% python3 -q
>>> import numpy as np
>>> np.set_printoptions(precision=2, suppress=True, linewidth=200, sign=" ")
>>> def tidy(a):
...     return np.round(a, 2) + 0
... 
>>> K = np.loadtxt("out10.csv", delimiter=",")
>>> K
array([[ 0.98,  1.93,  1.96],
       [ 0.87,  2.03,  2.09],
       [ 0.94,  2.08,  2.06],
       [ 1.12,  2.05,  2.14],
       [ 1.06,  2.15,  1.83],
       [ 1.04,  1.87,  2.13],
       [ 1.01,  1.91,  1.95],
       [ 1.07,  3.05,  0.09],
       [ 1.06,  3.18, -0.06],
       [ 0.99,  2.85,  0.09],
       [ 0.88,  2.94,  0.  ],
       [ 1.11,  2.96,  0.  ],
       [ 1.02,  2.83, -0.02],
       [ 1.18,  2.82, -0.03],
       [ 1.09,  2.99,  1.11],
       [ 0.96,  3.06,  1.07],
       [ 1.05,  3.18,  1.01],
       [ 1.13,  3.02,  1.05],
       [ 1.06,  2.99,  1.07],
       [ 1.1 ,  3.04,  0.84],
       [ 1.03,  3.04,  1.08]])
>>> Y = np.c_[K[:, :2] @ np.array([[1, 1], [-2, 3]]), np.array([-2, 1, 2, 2, 0, 1, 0, -1, 3, 1, 3, 2, -3, 2, 2, -3, -3, 3, -1, -3, 3])]
>>> tidy(Y)
array([[-2.88,  6.77, -2.  ],
       [-3.19,  6.96,  1.  ],
       [-3.22,  7.18,  2.  ],
       [-2.98,  7.27,  2.  ],
       [-3.24,  7.51,  0.  ],
       [-2.7 ,  6.65,  1.  ],
       [-2.81,  6.74,  0.  ],
       [-5.03, 10.22, -1.  ],
       [-5.3 , 10.6 ,  3.  ],
       [-4.71,  9.54,  1.  ],
       [-5.  ,  9.7 ,  3.  ],
       [-4.81,  9.99,  2.  ],
       [-4.64,  9.51, -3.  ],
       [-4.46,  9.64,  2.  ],
       [-4.89, 10.06,  2.  ],
       [-5.16, 10.14, -3.  ],
       [-5.31, 10.59, -3.  ],
       [-4.91, 10.19,  3.  ],
       [-4.92, 10.03, -1.  ],
       [-4.98, 10.22, -3.  ],
       [-5.05, 10.15,  3.  ]])
>>> np.linalg.matrix_rank(Y)
np.int64(3)
>>> tidy(np.linalg.lstsq(K, Y[:, 0])[0])
array([ 1., -2.,  0.])
>>> Ac = Y - Y.mean(axis=0)
>>> Uu, sig, Vt = np.linalg.svd(Ac, full_matrices=False)
>>> np.linalg.matrix_rank(Ac)
np.int64(3)
>>> (np.sign(Uu[:, 0]) == np.sign(Uu[0, 0])).astype(int)
array([ 1,  0,  0,  0,  1,  0,  1,  1,  0,  0,  0,  0,  1,  0,  0,  1,  1,  0,  1,  1,  0])
>>> W0 = np.array([[4, 0, 0], [3, 0, 1], [4, 0, 4]])
>>> # looks like rank 2
>>> P = np.triu(np.array([[-1, 3, 3], [3, -1, -1], [3, -3, -2]]), 1) + np.eye(3)
>>> Y = P @ W0 @ np.linalg.inv(P)
>>> tidy(np.poly(Y))
array([ 1., -8., 16.,  0.])
>>> np.trace(Y), np.trace(W0)
(np.float64(8.0), np.int64(8))
>>> np.linalg.matrix_rank(Y)
np.int64(2)
>>> A = np.loadtxt("mat.csv", delimiter=",")
>>> A
array([[ 3., -2.,  0.],
       [-2.,  2., -2.],
       [ 0., -2.,  2.]])
>>> # symmetric, so the eigenvalues are real
>>> O, r_ = np.linalg.qr(A)
>>> np.allclose(r_.T @ r_, A.T @ A)
True
>>> tidy(np.abs(np.diag(r_)))
array([ 3.61,  2.08,  1.07])
>>> tidy(O @ r_)
array([[ 3., -2.,  0.],
       [-2.,  2., -2.],
       [ 0., -2.,  2.]])
>>> tidy(abs(r_[0, 0])), tidy(np.linalg.norm(A[:, 0]))
(np.float64(3.61), np.float64(3.61))
>>> vals, V = np.linalg.eigh(A)
>>> x0 = np.array([3, 3, 2])
>>> tidy(x0 @ A @ x0 / (x0 @ x0)), tidy(vals[0]), tidy(vals[-1])
(np.float64(-0.32), np.float64(-0.63), np.float64(5.14))
>>> tidy(np.linalg.eigvalsh(A[1:, 1:]))
array([ 0.,  4.])
>>> (np.sign(V[:, -1].round(6)) == np.sign(V[0, -1].round(6))).astype(int)
array([ 1,  0,  1])
>>> tidy(np.linalg.eigvals(A).sum().real)
np.float64(7.0)
>>> tidy(np.linalg.det(2 * A)), tidy(np.linalg.det(A))
(np.float64(-64.0), np.float64(-8.0))
>>> tidy(np.linalg.det(A.T))
np.float64(-8.0)
>>> tidy(np.linalg.eigvals(A))
array([-0.63,  2.48,  5.14])
>>> vals, V = np.linalg.eig(A)
>>> tidy(np.sort(np.linalg.eigvals(A.T)))
array([-0.63,  2.48,  5.14])
>>> M = np.array([[2, 3, 4, 5],
...     [6, 7, 8, 9],
...     [10, 11, 12, 13],
...     [14, 15, 16, 17],
...     [18, 19, 20, 21]])
>>> Uu, sig, Vt = np.linalg.svd(M)
>>> V = Vt[:(sig > 1e-8).sum()]
>>> rng = np.random.default_rng(86318)
>>> x0 = M[4] + -2 * M[3] + rng.integers(2) * np.eye(4)[0]
>>> x0
array([ -9., -11., -12., -13.])
>>> tidy(np.diag(V.T @ V))
array([ 0.7,  0.3,  0.3,  0.7])
>>> tidy(V.T @ V)
array([[ 0.7,  0.4,  0.1, -0.2],
       [ 0.4,  0.3,  0.2,  0.1],
       [ 0.1,  0.2,  0.3,  0.4],
       [-0.2,  0.1,  0.4,  0.7]])
>>> np.linalg.matrix_rank(np.vstack([M, x0]))
np.int64(3)
>>> np.allclose(V.T @ V @ x0, x0)
False
>>> np.unique(M.round(6), axis=0).shape
(5, 4)
>>> np.linalg.lstsq(M[:-1].T, M[-1])[2]
np.int32(2)
>>> np.allclose(M[:-1].T @ np.linalg.lstsq(M[:-1].T, M[-1])[0], M[-1])
True
>>> np.abs(np.diag(np.linalg.qr(M)[1])) > 1e-9
array([ True,  True, False, False])
>>> tidy(M @ np.linalg.pinv(M) @ M)
array([[  2.,   3.,   4.,   5.],
       [  6.,   7.,   8.,   9.],
       [ 10.,  11.,  12.,  13.],
       [ 14.,  15.,  16.,  17.],
       [ 18.,  19.,  20.,  21.]])
>>> E = np.load("run7.npy")
>>> E
array([[-0.42, -0.36, -2.28, -1.87],
       [ 1.54,  0.18, -2.53,  0.41],
       [ 0.38, -1.71, -0.77,  2.31],
       [ 1.73,  0.49, -2.33, -0.57],
       [-1.05, -0.01,  2.22,  1.72],
       [ 1.76, -2.35, -0.32, -0.51],
       [-2.57,  0.88, -1.24, -0.29],
       [ 0.1 ,  0.43, -2.96, -0.26],
       [-1.76, -2.32,  0.71, -0.2 ],
       [ 1.69, -1.61, -1.74,  0.72],
       [ 0.35, -2.24, -0.6 ,  1.87],
       [ 2.26, -1.35, -0.87,  1.14],
       [ 2.2 , -0.91, -1.65, -0.76],
       [-2.11,  1.76, -1.21,  0.04],
       [ 1.75,  1.08, -0.27, -2.17],
       [-0.41, -2.83,  0.  ,  0.91]])
>>> P = E @ np.linalg.solve(E.T @ E, E.T)
>>> np.allclose(P @ P, P)
True
>>> tidy(np.diag(P))
array([ 0.35,  0.22,  0.27,  0.17,  0.22,  0.26,  0.3 ,  0.24,  0.4 ,  0.16,  0.21,  0.19,  0.17,  0.28,  0.28,  0.26])
>>> np.linalg.matrix_rank(np.eye(16) - P)
np.int64(12)
>>> np.trace(P)
np.float64(4.0)
>>> z = E[:, 2] > np.median(E[:, 2])
>>> f = E[z].mean(axis=0) - E[~z].mean(axis=0)
>>> z.astype(int)
array([ 0,  0,  1,  0,  1,  1,  0,  0,  1,  0,  1,  1,  0,  0,  1,  1])
>>> Y = np.c_[E[:, :1] @ np.array([[0]]), np.array([1, 0, -2, 0, 1, -3, -1, 2, 3, 2, -3, -2, 0, -2, 0, -2])]
>>> Y
array([[ 0.,  1.],
       [ 0.,  0.],
       [ 0., -2.],
       [ 0.,  0.],
       [ 0.,  1.],
       [ 0., -3.],
       [ 0., -1.],
       [ 0.,  2.],
       [ 0.,  3.],
       [ 0.,  2.],
       [ 0., -3.],
       [ 0., -2.],
       [ 0.,  0.],
       [ 0., -2.],
       [ 0.,  0.],
       [ 0., -2.]])
>>> tidy(np.linalg.lstsq(E, Y[:, 0])[0])
array([ 0.,  0.,  0.,  0.])
>>> tidy(np.linalg.norm(Y - E @ np.linalg.lstsq(E, Y)[0], axis=0))
array([ 0.  ,  6.75])
>>> m1 = np.load("x.npy")
>>> m1
array([[  0,   0,   0,   2],
       [  2,   3,   2,   2],
       [  6,   9,   8,   2],
       [  0,   0,   0,   2],
       [  0,   0,   0,   2],
       [  0,   0,   0,   2],
       [  2,   3,   2,   2],
       [  0,   0,   0,   2],
       [  8,  12,  11,   2],
       [  6,   9,   8,   2],
       [  6,   9,   8,   2],
       [  2,   3,   2,   2],
       [  0,   0,   0,   2]])
>>> cov = m1.T @ m1
>>> np.diag(cov)
array([ 184,  414,  325,   52])
>>> np.linalg.matrix_rank(cov)
np.int64(3)
>>> np.allclose(cov, cov.T)
True
>>> np.trace(cov), (m1 ** 2).sum()
(np.int64(975), np.int64(975))
>>> tidy(np.linalg.norm(m1, axis=0))
array([ 13.56,  20.35,  18.03,   7.21])
>>> tidy(np.linalg.norm(m1) ** 2 / np.linalg.norm(m1, 2) ** 2)
np.float64(1.03)
>>> m1[8] @ m1[4]
np.int64(4)
>>> tidy(np.linalg.norm(m1[8] - m1[4]))
np.float64(18.14)
>>> tidy(np.linalg.norm(m1[8], 1)), tidy(np.linalg.norm(m1[8], np.inf))
(np.float64(33.0), np.float64(12.0))
>>> tidy(np.linalg.norm(m1, axis=1))
array([  2.  ,   4.58,  13.6 ,   2.  ,   2.  ,   2.  ,   4.58,   2.  ,  18.25,  13.6 ,  13.6 ,   4.58,   2.  ])
